$ python3 -q
>>> import numpy as np
>>> np.set_printoptions(precision=3, suppress=True, linewidth=200)
>>> rd = lambda a: np.round(a, 3) + 0
>>> A = np.array([[-1, 1, 2, -1, -2, -2],
...     [0, 0, 3, -3, 2, 3],
...     [0, 0, -3, 1, 2, 3],
...     [0, 0, 0, 3, 0, 1],
...     [0, 0, 0, 0, -1, 3],
...     [0, 0, 0, 0, 0, 3]])
>>> # triangular: eigenvalues sit on the diagonal
>>> np.prod(np.diag(A)), rd(np.linalg.det(A))
(np.int64(0), np.float64(0.0))
>>> try:
...     np.linalg.inv(A)
... except np.linalg.LinAlgError as e:
...     print("failed:", e)
... 
failed: Singular matrix
>>> np.linalg.matrix_rank(A - A[0, 0] * np.eye(6))
np.int64(5)
>>> np.linalg.cond(A) > 100
np.True_
>>> rd(np.linalg.norm(A, 2) / np.linalg.norm(A))
np.float64(0.697)
>>> [round(float(x), 3) for x in np.linalg.svd(A, compute_uv=False)[:3]]
[6.904, 5.884, 3.18]
>>> print(np.argsort(-np.linalg.norm(A, axis=0).round(6), kind="stable")[:3])
[5 2 3]
>>> E = np.load("w.npy")
>>> E
array([[3, 3, 0, 0, 0, 0],
       [3, 2, 0, 0, 0, 0],
       [0, 2, 0, 0, 0, 0],
       [0, 0, 3, 3, 0, 0],
       [0, 0, 3, 2, 0, 0],
       [0, 0, 0, 2, 0, 0],
       [0, 0, 0, 0, 3, 3],
       [0, 0, 0, 0, 3, 2],
       [0, 0, 0, 0, 0, 2]])
>>> x = np.array([5, 5, 0, 5, 4, 0])
>>> target = E @ x
>>> rd(np.linalg.solve(E.T @ E, E.T @ target))
array([5., 5., 0., 5., 4., 0.])
>>> target
array([30, 25, 10, 15, 10, 10, 12, 12,  0])
>>> rd(np.linalg.lstsq(E, target)[0])
array([5., 5., 0., 5., 4., 0.])
>>> rng = np.random.default_rng(271834)
>>> target = target + 0.02 * rng.normal(size=9)
>>> rd(target)
array([29.983, 25.007,  9.992, 14.973,  9.993, 10.023, 11.997, 12.012, -0.013])
>>> coef, *_ = np.linalg.lstsq(E, target)
>>> [round(float(np.linalg.norm(np.linalg.solve(E.T @ E + lam * np.eye(6), E.T @ target))), 2) for lam in (0, 1, 10, 100)]
[9.55, 8.76, 6.48, 2.06]
>>> print(rd(np.linalg.norm(target - E @ coef)))
0.025
>>> rd(coef)
array([ 5.004,  4.994, -0.013,  5.008,  4.008, -0.008])
>>> rd(np.linalg.norm(E) ** 2 / np.linalg.norm(E, 2) ** 2)
np.float64(3.23)
>>> rd(np.linalg.norm(E, axis=0))
array([4.243, 4.123, 4.243, 4.123, 4.243, 4.123])
>>> rd(np.linalg.norm(E, "nuc"))
np.float64(21.84)
>>> rd(np.linalg.norm(E, axis=1))
array([4.243, 3.606, 2.   , 4.243, 3.606, 2.   , 4.243, 3.606, 2.   ])
>>> rd(np.linalg.norm(E[7], 1)), rd(np.linalg.norm(E[7], np.inf))
(np.float64(5.0), np.float64(3.0))
>>> print(E[7] @ E[6])
15
>>> rd(np.linalg.norm(E, 1)), rd(np.linalg.norm(E, np.inf))
(np.float64(7.0), np.float64(6.0))
>>> np.linalg.norm(E, axis=1).argmax()
np.int64(0)
